% python3 -q
>>> import numpy as np
>>> from numpy import linalg as LA
>>> np.set_printoptions(precision=2, suppress=True, linewidth=160, sign=" ")
>>> def rnd(a):
...     return np.round(a, 2) + 0
... 
>>> J = np.loadtxt("test5.csv", delimiter=",")
>>> J
array([[ 8.,  3.,  0.,  4.,  9.,  2.,  1.,  7., -3., -1.,  1.],
       [ 0., -5.,  5.,  9.,  9., -2.,  2.,  7.,  3.,  1., -2.],
       [-2., -9., -8.,  1.,  1.,  2.,  5.,  0.,  1.,  2.,  0.],
       [-4.,  7., -2.,  4.,  7., -6.,  8., -6.,  3.,  2.,  3.],
       [-9.,  2., -4., -5.,  1.,  3.,  4.,  9., -3.,  0.,  1.],
       [ 4., -7.,  9., -1.,  4., -7.,  0.,  3.,  3.,  1.,  3.],
       [ 5.,  8., -2., -9.,  8.,  3.,  4.,  5.,  2., -1.,  1.],
       [-6., -3.,  9., -1., -5.,  9., -4., -2.,  2., -1.,  2.],
       [ 0.,  0.,  0.,  0.,  0.,  0.,  0.,  0.,  3.,  1.,  3.],
       [ 0.,  0.,  0.,  0.,  0.,  0.,  0.,  0.,  0.,  5.,  2.],
       [ 0.,  0.,  0.,  0.,  0.,  0.,  0.,  0.,  4.,  3.,  3.]])
>>> U, sig = LA.svd(J)
Traceback (most recent call last):
  File "<python-input-6>", line 1, in <module>
    U, sig = LA.svd(J)
    ^^^^^^
ValueError: too many values to unpack (expected 2)
>>> U, sig, Vt = LA.svd(J, full_matrices=False)
>>> rnd(np.cumsum(sig ** 2) / np.sum(sig ** 2))
array([ 0.28,  0.49,  0.65,  0.77,  0.86,  0.93,  0.97,  0.99,  1.  ,  1.  ,  1.  ])
>>> np.allclose(U * sig @ Vt, J)
True
>>> rnd(U.T @ U)
array([[ 1.,  0.,  0.,  0.,  0.,  0.,  0.,  0.,  0.,  0.,  0.],
       [ 0.,  1.,  0.,  0.,  0.,  0.,  0.,  0.,  0.,  0.,  0.],
       [ 0.,  0.,  1.,  0.,  0.,  0.,  0.,  0.,  0.,  0.,  0.],
       [ 0.,  0.,  0.,  1.,  0.,  0.,  0.,  0.,  0.,  0.,  0.],
       [ 0.,  0.,  0.,  0.,  1.,  0.,  0.,  0.,  0.,  0.,  0.],
       [ 0.,  0.,  0.,  0.,  0.,  1.,  0.,  0.,  0.,  0.,  0.],
       [ 0.,  0.,  0.,  0.,  0.,  0.,  1.,  0.,  0.,  0.,  0.],
       [ 0.,  0.,  0.,  0.,  0.,  0.,  0.,  1.,  0.,  0.,  0.],
       [ 0.,  0.,  0.,  0.,  0.,  0.,  0.,  0.,  1.,  0.,  0.],
       [ 0.,  0.,  0.,  0.,  0.,  0.,  0.,  0.,  0.,  1.,  0.],
       [ 0.,  0.,  0.,  0.,  0.,  0.,  0.,  0.,  0.,  0.,  1.]])
>>> (sig > 1e-8).sum()
np.int64(11)
>>> rnd(sig / sig[0])
array([ 1.  ,  0.88,  0.74,  0.67,  0.57,  0.48,  0.38,  0.27,  0.18,  0.13,  0.  ])
>>> rnd(sig)
array([ 24.23,  21.4 ,  17.9 ,  16.3 ,  13.86,  11.66,   9.25,   6.43,   4.44,   3.19,   0.1 ])
>>> U.shape, sig.shape, Vt.shape
((11, 11), (11,), (11, 11))
>>> rnd(Vt @ Vt.T)
array([[ 1.,  0.,  0.,  0.,  0.,  0.,  0.,  0.,  0.,  0.,  0.],
       [ 0.,  1.,  0.,  0.,  0.,  0.,  0.,  0.,  0.,  0.,  0.],
       [ 0.,  0.,  1.,  0.,  0.,  0.,  0.,  0.,  0.,  0.,  0.],
       [ 0.,  0.,  0.,  1.,  0.,  0.,  0.,  0.,  0.,  0.,  0.],
       [ 0.,  0.,  0.,  0.,  1.,  0.,  0.,  0.,  0.,  0.,  0.],
       [ 0.,  0.,  0.,  0.,  0.,  1.,  0.,  0.,  0.,  0.,  0.],
       [ 0.,  0.,  0.,  0.,  0.,  0.,  1.,  0.,  0.,  0.,  0.],
       [ 0.,  0.,  0.,  0.,  0.,  0.,  0.,  1.,  0.,  0.,  0.],
       [ 0.,  0.,  0.,  0.,  0.,  0.,  0.,  0.,  1.,  0.,  0.],
       [ 0.,  0.,  0.,  0.,  0.,  0.,  0.,  0.,  0.,  1.,  0.],
       [ 0.,  0.,  0.,  0.,  0.,  0.,  0.,  0.,  0.,  0.,  1.]])
>>> other = LA.inv(J)
>>> rnd(LA.inv(other))
array([[ 8.,  3.,  0.,  4.,  9.,  2.,  1.,  7., -3., -1.,  1.],
       [ 0., -5.,  5.,  9.,  9., -2.,  2.,  7.,  3.,  1., -2.],
       [-2., -9., -8.,  1.,  1.,  2.,  5.,  0.,  1.,  2.,  0.],
       [-4.,  7., -2.,  4.,  7., -6.,  8., -6.,  3.,  2.,  3.],
       [-9.,  2., -4., -5.,  1.,  3.,  4.,  9., -3.,  0.,  1.],
       [ 4., -7.,  9., -1.,  4., -7.,  0.,  3.,  3.,  1.,  3.],
       [ 5.,  8., -2., -9.,  8.,  3.,  4.,  5.,  2., -1.,  1.],
       [-6., -3.,  9., -1., -5.,  9., -4., -2.,  2., -1.,  2.],
       [ 0.,  0.,  0.,  0.,  0.,  0.,  0.,  0.,  3.,  1.,  3.],
       [ 0.,  0.,  0.,  0.,  0.,  0.,  0.,  0.,  0.,  5.,  2.],
       [ 0.,  0.,  0.,  0.,  0.,  0.,  0.,  0.,  4.,  3.,  3.]])
>>> rnd(LA.det(J) * LA.det(other))
np.float64(1.0)
>>> rnd(J @ other)
array([[ 1.,  0.,  0.,  0.,  0.,  0.,  0.,  0.,  0.,  0.,  0.],
       [ 0.,  1.,  0.,  0.,  0.,  0.,  0.,  0.,  0.,  0.,  0.],
       [ 0.,  0.,  1.,  0.,  0.,  0.,  0.,  0.,  0.,  0.,  0.],
       [ 0.,  0.,  0.,  1.,  0.,  0.,  0.,  0.,  0.,  0.,  0.],
       [ 0.,  0.,  0.,  0.,  1.,  0.,  0.,  0.,  0.,  0.,  0.],
       [ 0.,  0.,  0.,  0.,  0.,  1.,  0.,  0.,  0.,  0.,  0.],
       [ 0.,  0.,  0.,  0.,  0.,  0.,  1.,  0.,  0.,  0.,  0.],
       [ 0.,  0.,  0.,  0.,  0.,  0.,  0.,  1.,  0.,  0.,  0.],
       [ 0.,  0.,  0.,  0.,  0.,  0.,  0.,  0.,  1.,  0.,  0.],
       [ 0.,  0.,  0.,  0.,  0.,  0.,  0.,  0.,  0.,  1.,  0.],
       [ 0.,  0.,  0.,  0.,  0.,  0.,  0.,  0.,  0.,  0.,  1.]])
